% python3 -q
>>> import numpy as np
>>> import numpy.linalg as la
>>> np.set_printoptions(precision=3, suppress=True, linewidth=160)
>>> mat = np.array([[-0.26, -0.16, -0.74, 0.18, 0.16, 0.74, 0.2, 0.14],
...     [0.65, -2.98, -0.75, 3.19, 0.38, 2.05, 1.58, -1.13],
...     [-0.65, -0.14, -1.65, 0.17, 0.34, 1.55, 0.34, 0.41]])
>>> mat
array([[-0.26, -0.16, -0.74,  0.18,  0.16,  0.74,  0.2 ,  0.14],
       [ 0.65, -2.98, -0.75,  3.19,  0.38,  2.05,  1.58, -1.13],
       [-0.65, -0.14, -1.65,  0.17,  0.34,  1.55,  0.34,  0.41]])
>>> np.round(la.norm(mat, "nuc"), 3)
np.float64(7.84)
>>> round(float(mat[0] @ mat[1]), 3)
3.173
>>> np.round(la.norm(mat[0] - mat[1]), 3)
np.float64(4.809)
>>> F = np.array([[8, 6, 4, 0, 8, 8, 8], [0, 0, 0, 0, 0, 0, 0], [8, 6, 4, 0, 8, 8, 8]])
>>> [round(float(x), 3) for x in la.svd(F, compute_uv=False)[:3]]
[24.819, 0.0, 0.0]
>>> np.argsort(-la.norm(F, axis=0).round(6), kind="stable")[:3]
array([0, 4, 5])
>>> F @ F
Traceback (most recent call last):
  File "<python-input-11>", line 1, in <module>
    F @ F
    ~~^~~
ValueError: matmul: Input operand 1 has a mismatch in its core dimension 0, with gufunc signature (n?,k),(k,m?)->(n?,m?) (size 3 is different from 7)
>>> G = F.T @ F
>>> np.trace(G), (F ** 2).sum()
(np.int64(616), np.int64(616))
>>> np.round(la.eigvalsh(G)[::-1], 3) + 0
array([616.,   0.,   0.,   0.,   0.,   0.,   0.])
>>> M2 = np.array([[-4, 0], [-4, 2]])
>>> cent = np.array([[2, 0, 1], [1, 1, 2], [1, 0, 0]])
>>> A = np.kron(M2, cent)
>>> A
array([[-8,  0, -4,  0,  0,  0],
       [-4, -4, -8,  0,  0,  0],
       [-4,  0,  0,  0,  0,  0],
       [-8,  0, -4,  4,  0,  2],
       [-4, -4, -8,  2,  2,  4],
       [-4,  0,  0,  2,  0,  0]])
>>> left, sv, vt = la.svd(A, full_matrices=False)
>>> np.cumsum(sv ** 2) / np.sum(sv ** 2)
array([0.791, 0.944, 0.987, 0.996, 1.   , 1.   ])
>>> sv
array([18.484,  8.128,  4.333,  1.905,  1.327,  0.311])
